% ipython --no-banner

In [1]: import numpy as np

In [2]: np.set_printoptions(precision=3, suppress=True, linewidth=100, legacy="1.25")

In [3]: K = np.load("arr.npy")

In [4]: print(K)
[[-3 -3 -3]
 [-3 -6 -6]
 [-3 -6 -9]]

In [5]: out = K / np.linalg.norm(K, axis=1, keepdims=True)

In [6]: G = out @ out.T

In [7]: print((G - 2 * np.eye(3)).round(6).argmax(axis=1))
[1 2 1]

In [8]: print(G[1])
[0.962 1.    0.98 ]

In [9]: print(K.shape)
(3, 3)

In [10]: print(np.linalg.matrix_rank(K))
3

In [11]: print(np.linalg.svd(K, compute_uv=False))
[15.147  1.929  0.924]

In [12]: print(K.sum(axis=0))
[ -9 -15 -18]

In [13]: print(np.diff(K, axis=0))
[[ 0 -3 -3]
 [ 0  0 -3]]

In [14]: print([round(float(np.linalg.det(K[:i, :i])), 2) + 0 for i in range(1, 4)])
[-3.0, 9.0, -27.0]

In [15]: rng = np.random.default_rng(9223)

In [16]: idx = rng.permutation(3)

In [17]: print(idx)
[1 0 2]

In [18]: out = K[idx][:, idx]

In [19]: print(np.trace(out))
-18

In [20]: print(np.sort(np.abs(np.linalg.eigvals(out))))
[ 0.924  1.929 15.147]

In [21]: u = np.array([2, -3, -3])

In [22]: out = K + np.outer(u, np.eye(3)[2])

In [23]: print(np.linalg.matrix_rank(out - K))
1

In [24]: print(round(float(np.linalg.det(out) / np.linalg.det(K)), 3), round(1 + np.linalg.solve(K, u)[2], 3))
1.0 1.0

In [25]: W0 = np.load("layer14.npy")

In [26]: print(W0)
[[ 5  5  5]
 [ 5 10 10]
 [ 5 10 15]]

In [27]: out = np.linalg.invert(W0)
Traceback (most recent call last):
  Cell In[27], line 1
    out = np.linalg.invert(W0)
AttributeError: module 'numpy.linalg' has no attribute 'invert'


In [28]: out = np.linalg.inv(W0)

In [29]: print(round(float(np.linalg.cond(W0)), 3))
16.394

In [30]: print(out.round(3) + 0)
[[ 0.4 -0.2  0. ]
 [-0.2  0.4 -0.2]
 [ 0.  -0.2  0.2]]

In [31]: print(round(float(np.linalg.det(W0) * np.linalg.det(out)), 3))
1.0

In [32]: print(np.allclose(out, W0.T))
False

In [33]: print((np.abs(out) > 1e-9).astype(int))
[[1 1 0]
 [1 1 1]
 [0 1 1]]

In [34]: print(np.round(np.linalg.det(W0) * out, 3) + 0)
[[ 50. -25.   0.]
 [-25.  50. -25.]
 [  0. -25.  25.]]

In [35]: ev, vecs = np.linalg.eig(W0)

In [36]: print(round(np.prod(ev), 3))
125.0

In [37]: print(ev)
[25.245  3.216  1.54 ]

In [38]: print(np.sort(np.linalg.eigvals(W0.T)))
[ 1.54   3.216 25.245]

In [39]: print(np.sort(np.linalg.eigvals(W0 @ W0)))
[  2.371  10.34  637.289]

In [40]: J = np.load("sample18.npy")

In [41]: print(J)
[[ 1  0  0]
 [ 0 -3  0]
 [-3 -2  3]]

In [42]: print(np.sort(np.linalg.eigvals(J)))
[-3.  1.  3.]

In [43]: print(np.prod(np.diag(J)), round(float(np.linalg.det(J)), 3))
-9 -9.0

In [44]: print(np.linalg.matrix_power(J - np.diag(np.diag(J)), 3))
[[0 0 0]
 [0 0 0]
 [0 0 0]]

In [45]: w1 = np.array([[-5, -2, 0, 1, -5], [0, -2, -2, -3, 1], [-5, -5, -1, -1, -5]])

In [46]: beta = np.array([-2, 0, 2, 2, -3])

In [47]: H = np.maximum(J @ w1 + beta, 0)

In [48]: print((H > 0).mean(axis=0))
[0.    0.333 1.    1.    0.   ]

In [49]: basis = np.array([[1, 2], [2, 0], [-2, -2], [-1, -2], [0, 0]])

In [50]: print(H @ basis)
[[ -7 -10]
 [-15 -38]
 [ -8 -10]]

In [51]: x = np.array([2, 4, 9])

In [52]: rhs = J @ x

In [53]: print(rhs)
[  2 -12  13]

In [54]: print(np.linalg.solve(J.T, J[0]))
[ 1. -0.  0.]

In [55]: print(np.linalg.solve(J, rhs))
[2. 4. 9.]

In [56]: print(np.linalg.solve(J, rhs + J[:, 2]))
[ 2.  4. 10.]

In [57]: print(np.linalg.solve(J, 4 * rhs))
[ 8. 16. 36.]

In [58]: x = np.ones(3)

In [59]: for _ in range(5):
    ...:     x = W0 @ x
    ...:     x /= np.linalg.norm(x)
    ...:     print(round(x @ W0 @ x, 3))
    ...: 
25.214
25.244
25.245
25.245
25.245

In [60]: print(x)
[0.328 0.591 0.737]

In [61]: out = np.array([[3, -3], [3, -2]])

In [62]: E = np.block([[np.zeros((2, 2)), out], [out.T, np.zeros((2, 2))]])

In [63]: print(E)
[[ 0.  0.  3. -3.]
 [ 0.  0.  3. -2.]
 [ 3.  3.  0.  0.]
 [-3. -2.  0.  0.]]

In [64]: print(round(np.abs(np.linalg.eigvals(E)).max(), 3))
5.541

In [65]: print(np.sort(np.abs(np.linalg.eigvals(E))))
[0.541 0.541 5.541 5.541]

In [66]: print(np.allclose(E @ E.T, E.T @ E))
True

In [67]: print((E - E.T) / 2)
[[0. 0. 0. 0.]
 [0. 0. 0. 0.]
 [0. 0. 0. 0.]
 [0. 0. 0. 0.]]

In [68]: print(np.allclose(E, E.T))
True

In [69]: print((E + E.T) / 2)
[[ 0.  0.  3. -3.]
 [ 0.  0.  3. -2.]
 [ 3.  3.  0.  0.]
 [-3. -2.  0.  0.]]

In [70]: F = np.loadtxt("block0.csv", delimiter=",")

In [71]: print(F)
[[-1.196 -0.952  3.499]
 [-0.05  -0.033 -0.012]
 [-0.045  0.012 -0.047]
 [-1.223 -0.977  3.347]
 [-1.242 -1.046  3.471]
 [-1.276 -1.004  3.386]
 [-1.239 -0.96   3.416]
 [-0.606 -0.506  1.745]
 [-0.679 -0.431  1.73 ]
 [-1.261 -0.909  3.363]
 [-0.062  0.012 -0.024]
 [-0.659 -0.581  1.71 ]
 [-0.594 -0.544  1.743]]

In [72]: out = np.c_[F[:, :1] @ np.array([[3]]), np.array([-5, -1, -4, -4, 4, -1, -4, 4, 0, -4, 1, -2, -2])]

In [73]: print(out)
[[-3.588 -5.   ]
 [-0.15  -1.   ]
 [-0.135 -4.   ]
 [-3.669 -4.   ]
 [-3.726  4.   ]
 [-3.828 -1.   ]
 [-3.717 -4.   ]
 [-1.818  4.   ]
 [-2.037  0.   ]
 [-3.783 -4.   ]
 [-0.186  1.   ]
 [-1.977 -2.   ]
 [-1.782 -2.   ]]

In [74]: print(np.linalg.norm(np.linalg.qr(F)[0].T @ out, axis=0) ** 2 / ((out ** 2).sum(axis=0) + 1e-12))
[1.    0.274]

In [75]: print(np.linalg.matrix_rank(np.c_[F, out]))
4

In [76]: print(np.linalg.matrix_rank(out))
2

In [77]: ev, vecs = np.linalg.eig(E)

In [78]: print(np.round(E @ vecs[:, 0] - ev[0] * vecs[:, 0], 3) + 0)
[0. 0. 0. 0.]

In [79]: print(np.sort(np.linalg.eigvals(np.linalg.inv(E))))
[-1.847 -0.18   0.18   1.847]

In [80]: U, sig, VT = np.linalg.svd(F)

In [81]: print(sig)
[9.976 0.157 0.154]

In [82]: out = U[:, :1] @ np.diag(sig[:1]) @ VT[:1]

In [83]: print(np.linalg.matrix_rank(out))
1

In [84]: print(np.round(np.abs(F - out).max(), 3))
0.08

In [85]: basis = np.array([[-3, 3, 2], [-2, -2, 2], [0, 2, 0]])

In [86]: mat = (rng.random((28, 3)) < 0.25) @ basis

In [87]: print(mat)
[[-3  3  2]
 [ 0  0  0]
 [-3  5  2]
 [-5  3  4]
 [ 0  0  0]
 [-5  3  4]
 [ 0  0  0]
 [ 0  0  0]
 [-3  3  2]
 [ 0  0  0]
 [ 0  0  0]
 [ 0  0  0]
 [ 0  2  0]
 [-2  0  2]
 [-3  3  2]
 [ 0  0  0]
 [ 0  2  0]
 [-5  1  4]
 [ 0  0  0]
 [ 0  2  0]
 [-3  3  2]
 [ 0  0  0]
 [ 0  0  0]
 [ 0  0  0]
 [ 0  0  0]
 [ 0  2  0]
 [ 0  0  0]
 [ 0  2  0]]

In [88]: proj = np.triu(np.array([[-4, 5, 2], [-1, 4, -5], [-4, 4, -3]]), 1) + np.eye(3)

In [89]: out = proj @ J @ np.linalg.inv(proj)

In [90]: print(np.round(np.linalg.det(out), 3))
-9.0

In [91]: print(np.linalg.matrix_rank(out))
3

In [92]: proj = mat @ np.linalg.solve(mat.T @ mat, mat.T)

In [93]: print(round(float(np.trace(proj)), 3))
3.0

In [94]: print(np.round(proj @ mat[:, 2], 3) + 0)
[2. 0. 2. 4. 0. 4. 0. 0. 2. 0. 0. 0. 0. 2. 2. 0. 0. 4. 0. 0. 2. 0. 0. 0. 0. 0. 0. 0.]

In [95]: print(np.diag(proj))
[0.176 0.    0.288 0.268 0.    0.268 0.    0.    0.176 0.    0.    0.    0.15  0.366 0.176 0.
 0.15  0.353 0.    0.15  0.176 0.    0.    0.    0.    0.15  0.    0.15 ]

In [96]: out = mat[0, 0] * mat[1:] - np.outer(mat[1:, 0], mat[0])

In [97]: print(out)
[[ 0  0  0]
 [ 0 -6  0]
 [ 0  6 -2]
 [ 0  0  0]
 [ 0  6 -2]
 [ 0  0  0]
 [ 0  0  0]
 [ 0  0  0]
 [ 0  0  0]
 [ 0  0  0]
 [ 0  0  0]
 [ 0 -6  0]
 [ 0  6 -2]
 [ 0  0  0]
 [ 0  0  0]
 [ 0 -6  0]
 [ 0 12 -2]
 [ 0  0  0]
 [ 0 -6  0]
 [ 0  0  0]
 [ 0  0  0]
 [ 0  0  0]
 [ 0  0  0]
 [ 0  0  0]
 [ 0 -6  0]
 [ 0  0  0]
 [ 0 -6  0]]

In [98]: print(np.linalg.matrix_rank(out), np.linalg.matrix_rank(mat))
2 3

In [99]: print(np.flatnonzero(~out.round(6).any(axis=1)))
[ 0  3  5  6  7  8  9 10 13 14 17 19 20 21 22 23 25]

In [100]: data = np.load("w.npy")

In [101]: print(data)
[[ 1.     0.     0.     0.   ]
 [ 0.     1.     0.     0.   ]
 [ 0.     0.     0.809  0.588]
 [ 0.     0.    -0.588  0.809]]

In [102]: proj = np.triu(np.array([[4, -3, 4, 1], [4, 3, -4, -3], [1, 3, 4, 5], [4, -4, 0, 5]]), 1) + np.eye(4)

In [103]: out = proj @ data @ np.linalg.inv(proj)

In [104]: print(out)
[[  1.      0.     -1.352   8.919]
 [  0.      1.      2.527 -14.415]
 [  0.      0.     -2.13   15.282]
 [  0.      0.     -0.588   3.748]]

In [105]: print(proj @ data - data @ proj)
[[ 0.     0.    -1.352  2.16 ]
 [ 0.     0.     2.527 -1.778]
 [ 0.     0.    -2.939  0.   ]
 [ 0.     0.     0.     2.939]]
